$ python3 -q
>>> import numpy as np
>>> import numpy.linalg as la
>>> np.set_printoptions(precision=3, suppress=True, linewidth=140)
>>> feats = np.load("block19.npy")
>>> feats
array([[  4,   2,  -4,   4,  -4,  -4,  -2,   0,  -4],
       [-10,  -5,  10, -10,  10,  10,   5,   0,  10],
       [ -8,  -4,   8,  -8,   8,   8,   4,   0,   8]])
>>> # rank 1
>>> A2 = feats / la.norm(feats, axis=1, keepdims=True)
>>> C2 = A2 @ A2.T
>>> np.argwhere(np.triu(np.abs(C2) > 0.95, 1))
array([[0, 1],
       [0, 2],
       [1, 2]])
>>> (np.abs(C2) > 0.9).astype(int)
array([[1, 1, 1],
       [1, 1, 1],
       [1, 1, 1]])
>>> C2
array([[ 1., -1., -1.],
       [-1.,  1.,  1.],
       [-1.,  1.,  1.]])
>>> (C2 - 2 * np.eye(3)).round(6).argmax(axis=1)
array([0, 2, 1])
>>> C2[0]
array([ 1., -1., -1.])
>>> Uu, sv, Vh = la.svd(feats)
>>> evecs = Vh[:(sv > 1e-8).sum()]
>>> rng = np.random.default_rng(4207)
>>> vec = feats[1] + 4 * feats[2] + rng.integers(2) * np.eye(9)[5]
>>> vec
array([-42., -21.,  42., -42.,  42.,  42.,  21.,   0.,  42.])
>>> evecs.T @ evecs
array([[ 0.154,  0.077, -0.154,  0.154, -0.154, -0.154, -0.077,  0.   , -0.154],
       [ 0.077,  0.038, -0.077,  0.077, -0.077, -0.077, -0.038,  0.   , -0.077],
       [-0.154, -0.077,  0.154, -0.154,  0.154,  0.154,  0.077,  0.   ,  0.154],
       [ 0.154,  0.077, -0.154,  0.154, -0.154, -0.154, -0.077,  0.   , -0.154],
       [-0.154, -0.077,  0.154, -0.154,  0.154,  0.154,  0.077,  0.   ,  0.154],
       [-0.154, -0.077,  0.154, -0.154,  0.154,  0.154,  0.077,  0.   ,  0.154],
       [-0.077, -0.038,  0.077, -0.077,  0.077,  0.077,  0.038,  0.   ,  0.077],
       [ 0.   ,  0.   ,  0.   ,  0.   ,  0.   ,  0.   ,  0.   ,  0.   ,  0.   ],
       [-0.154, -0.077,  0.154, -0.154,  0.154,  0.154,  0.077,  0.   ,  0.154]])
>>> np.diag(evecs.T @ evecs)
array([0.154, 0.038, 0.154, 0.154, 0.154, 0.154, 0.038, 0.   , 0.154])
